In [1]: import numpy as np

In [2]: np.set_printoptions(precision=2, suppress=True, linewidth=160)

In [3]: def rnd(a):
   ...:     return np.round(a, 2) + 0
   ...: 

In [4]: E = np.array([[3, 2, 0, 1, 2, 3, 1, 1, 2],
   ...:     [2, 0, 2, 3, 0, 0, 1, 1, 1],
   ...:     [0, 0, 2, 3, 1, 3, 0, 2, 1],
   ...:     [0, 2, 0, 1, 0, 2, 0, 1, 0],
   ...:     [3, 2, 1, 2, 2, 0, 3, 1, 1],
   ...:     [3, 2, 1, 2, 3, 1, 1, 3, 3],
   ...:     [2, 3, 0, 1, 1, 3, 3, 1, 1],
   ...:     [2, 3, 1, 2, 3, 1, 3, 0, 3],
   ...:     [1, 2, 1, 0, 2, 2, 2, 3, 1]])

In [5]: E
Out[5]: 
array([[3, 2, 0, 1, 2, 3, 1, 1, 2],
       [2, 0, 2, 3, 0, 0, 1, 1, 1],
       [0, 0, 2, 3, 1, 3, 0, 2, 1],
       [0, 2, 0, 1, 0, 2, 0, 1, 0],
       [3, 2, 1, 2, 2, 0, 3, 1, 1],
       [3, 2, 1, 2, 3, 1, 1, 3, 3],
       [2, 3, 0, 1, 1, 3, 3, 1, 1],
       [2, 3, 1, 2, 3, 1, 3, 0, 3],
       [1, 2, 1, 0, 2, 2, 2, 3, 1]])

In [6]: def softmax(z):
   ...:     e = np.exp(z - z.max(axis=-1, keepdims=True))
   ...:     return e / e.sum(axis=-1, keepdims=True)
   ...: 

In [7]: rnd(softmax(E[8]))
Out[7]: array([0.05, 0.13, 0.05, 0.02, 0.13, 0.13, 0.13, 0.34, 0.05])

In [8]: S = E @ E.T / np.sqrt(9)

In [9]: softmax(S).round(6).argmax(axis=1)
Out[9]: array([5, 5, 2, 6, 7, 5, 6, 7, 5])

In [10]: rnd(softmax(S)[8] @ E)
Out[10]: array([2.29, 2.22, 0.83, 1.38, 2.43, 1.56, 1.75, 2.23, 2.18])

In [11]: x0 = np.array([2, -2, 0, 2, 2, 3, 1, 0, -1])

In [12]: h = np.maximum(E @ x0, 0)

In [13]: E * (h > 1e-9)[:, None]
Out[13]: 
array([[3, 2, 0, 1, 2, 3, 1, 1, 2],
       [2, 0, 2, 3, 0, 0, 1, 1, 1],
       [0, 0, 2, 3, 1, 3, 0, 2, 1],
       [0, 2, 0, 1, 0, 2, 0, 1, 0],
       [3, 2, 1, 2, 2, 0, 3, 1, 1],
       [3, 2, 1, 2, 3, 1, 1, 3, 3],
       [2, 3, 0, 1, 1, 3, 3, 1, 1],
       [2, 3, 1, 2, 3, 1, 3, 0, 3],
       [1, 2, 1, 0, 2, 2, 2, 3, 1]])

In [14]: np.maximum(E @ (3 * x0), 0)
Out[14]: array([48, 30, 48, 12, 36, 39, 39, 33, 27])

In [15]: print(np.maximum(E @ x0, 0) - np.maximum(-E @ x0, 0))
[16 10 16  4 12 13 13 11  9]

In [16]: np.flatnonzero(h > 1e-9)
Out[16]: array([0, 1, 2, 3, 4, 5, 6, 7, 8])

In [17]: x0 = np.array([1, 2, 3, 2, 1, 0, 2, 1, 3])

In [18]: target = E @ x0

In [19]: b, lr = np.zeros(9), 1 / np.linalg.norm(E, 2) ** 2

In [20]: for i in range(50):
    ...:     b -= lr * E.T @ (E @ b - target)
    ...:     if i % 10 == 0: print(i, round(np.linalg.norm(E @ b - target), 2))
    ...: 
0 9.04
10 4.38
20 2.91
30 2.31
40 1.96

In [21]: rnd(np.linalg.cond(E))
Out[21]: np.float64(36.27)

In [22]: rnd(b)
Out[22]: array([1.33, 1.4 , 1.94, 2.6 , 1.84, 0.14, 2.05, 1.09, 2.07])

In [23]: u = np.array([-2, -2])

In [24]: np.array([np.convolve(row, u, "same") for row in E])
Out[24]: 
array([[ -6, -10,  -4,  -2,  -6, -10,  -8,  -4,  -6],
       [ -4,  -4,  -4, -10,  -6,   0,  -2,  -4,  -4],
       [  0,   0,  -4, -10,  -8,  -8,  -6,  -4,  -6],
       [  0,  -4,  -4,  -2,  -2,  -4,  -4,  -2,  -2],
       [ -6, -10,  -6,  -6,  -8,  -4,  -6,  -8,  -4],
       [ -6, -10,  -6,  -6, -10,  -8,  -4,  -8, -12],
       [ -4, -10,  -6,  -2,  -4,  -8, -12,  -8,  -4],
       [ -4, -10,  -8,  -6, -10,  -8,  -8,  -6,  -6],
       [ -2,  -6,  -6,  -2,  -4,  -8,  -8, -10,  -8]])

In [25]: np.correlate(E[2], E[5], "full")
Out[25]: array([ 0,  0,  6, 15, 14, 17, 19, 23, 23, 23, 22, 21, 16, 13,  5,  8,  3])

In [26]: th = np.radians(15)

In [27]: R = np.eye(9)

In [28]: R[1, 1] = R[8, 8] = np.cos(th)

In [29]: R[1, 8], R[8, 1] = -np.sin(th), np.sin(th)

In [30]: print(rnd(R))
[[ 1.    0.    0.    0.    0.    0.    0.    0.    0.  ]
 [ 0.    0.97  0.    0.    0.    0.    0.    0.   -0.26]
 [ 0.    0.    1.    0.    0.    0.    0.    0.    0.  ]
 [ 0.    0.    0.    1.    0.    0.    0.    0.    0.  ]
 [ 0.    0.    0.    0.    1.    0.    0.    0.    0.  ]
 [ 0.    0.    0.    0.    0.    1.    0.    0.    0.  ]
 [ 0.    0.    0.    0.    0.    0.    1.    0.    0.  ]
 [ 0.    0.    0.    0.    0.    0.    0.    1.    0.  ]
 [ 0.    0.26  0.    0.    0.    0.    0.    0.    0.97]]

In [31]: Y = E @ R.T

In [32]: print(rnd(np.linalg.det(R)), rnd(np.trace(R)))
1.0 8.93

In [33]: rnd(Y)
Out[33]: 
array([[ 3.  ,  1.41,  0.  ,  1.  ,  2.  ,  3.  ,  1.  ,  1.  ,  2.45],
       [ 2.  , -0.26,  2.  ,  3.  ,  0.  ,  0.  ,  1.  ,  1.  ,  0.97],
       [ 0.  , -0.26,  2.  ,  3.  ,  1.  ,  3.  ,  0.  ,  2.  ,  0.97],
       [ 0.  ,  1.93,  0.  ,  1.  ,  0.  ,  2.  ,  0.  ,  1.  ,  0.52],
       [ 3.  ,  1.67,  1.  ,  2.  ,  2.  ,  0.  ,  3.  ,  1.  ,  1.48],
       [ 3.  ,  1.16,  1.  ,  2.  ,  3.  ,  1.  ,  1.  ,  3.  ,  3.42],
       [ 2.  ,  2.64,  0.  ,  1.  ,  1.  ,  3.  ,  3.  ,  1.  ,  1.74],
       [ 2.  ,  2.12,  1.  ,  2.  ,  3.  ,  1.  ,  3.  ,  0.  ,  3.67],
       [ 1.  ,  1.67,  1.  ,  0.  ,  2.  ,  2.  ,  2.  ,  3.  ,  1.48]])

In [34]: np.allclose(E @ E.T, Y @ Y.T)
Out[34]: True
